% python3 -q
>>> import numpy as np
>>> np.set_printoptions(precision=2, suppress=True, linewidth=100)
>>> def rd(a):
...     return np.round(a, 2) + 0
... 
>>> m1 = np.load("mat.npy")
>>> m1
array([[ 0.18,  0.35, -0.22],
       [-0.09, -0.18,  0.11],
       [ 0.49,  0.79, -0.58],
       [ 0.79,  0.97, -0.87],
       [ 0.82,  0.98, -0.89],
       [ 0.09,  0.18, -0.11],
       [ 0.09,  0.18, -0.11],
       [ 0.09,  0.18, -0.11],
       [ 0.35,  0.62, -0.41],
       [-0.26, -0.49,  0.32],
       [-0.56, -0.85,  0.65],
       [-0.49, -0.79,  0.58],
       [-0.87, -0.99,  0.93],
       [ 0.87,  0.99, -0.93],
       [-0.18, -0.35,  0.22],
       [-0.42, -0.72,  0.5 ],
       [-0.62, -0.89,  0.71]])
>>> left, sv, Vh = np.linalg.svd(m1, full_matrices=False)
>>> rd(sv / sv[0])
array([1.  , 0.08, 0.  ])
>>> rd(np.sqrt((sv ** 2).sum())), rd(np.linalg.norm(m1))
(np.float64(4.26), np.float64(4.26))
>>> (sv > 1e-8).sum()
np.int64(3)
>>> left.shape, sv.shape, Vh.shape
((17, 3), (3,), (3, 3))
>>> W2 = m1[[12, 6]].astype(float)
>>> for _ in range(6):
...     idx = np.linalg.norm(m1[:, None] - W2, axis=-1).argmin(axis=1)
...     W2 = np.array([m1[idx == j].mean(axis=0) for j in range(2)])
... 
>>> idx
array([1, 0, 1, 1, 1, 1, 1, 1, 1, 0, 0, 0, 0, 1, 0, 0, 0])
>>> rd(W2[1] - W2[0])
array([ 0.86,  1.24, -0.97])
>>> rd(W2)
array([[-0.44, -0.66,  0.5 ],
       [ 0.42,  0.58, -0.47]])
>>> C2 = np.cov(m1, rowvar=False)
>>> rd(np.corrcoef(m1.T))
array([[ 1.  ,  0.99, -1.  ],
       [ 0.99,  1.  , -0.99],
       [-1.  , -0.99,  1.  ]])
>>> np.argwhere(np.triu(np.abs(np.corrcoef(m1.T)) > 0.8, 1))
array([[0, 1],
       [0, 2],
       [1, 2]])
>>> rd(np.linalg.eigvalsh(C2)[::-1])
array([1.13, 0.01, 0.  ])
>>> np.median(m1, axis=0)
array([ 0.09,  0.18, -0.11])
>>> rd(np.polyfit(m1[:, 2], m1[:, 0], 1))
array([-0.9 ,  0.01])
>>> rd(np.corrcoef(m1[:, 2], m1[:, 0])[0, 1])
np.float64(-1.0)
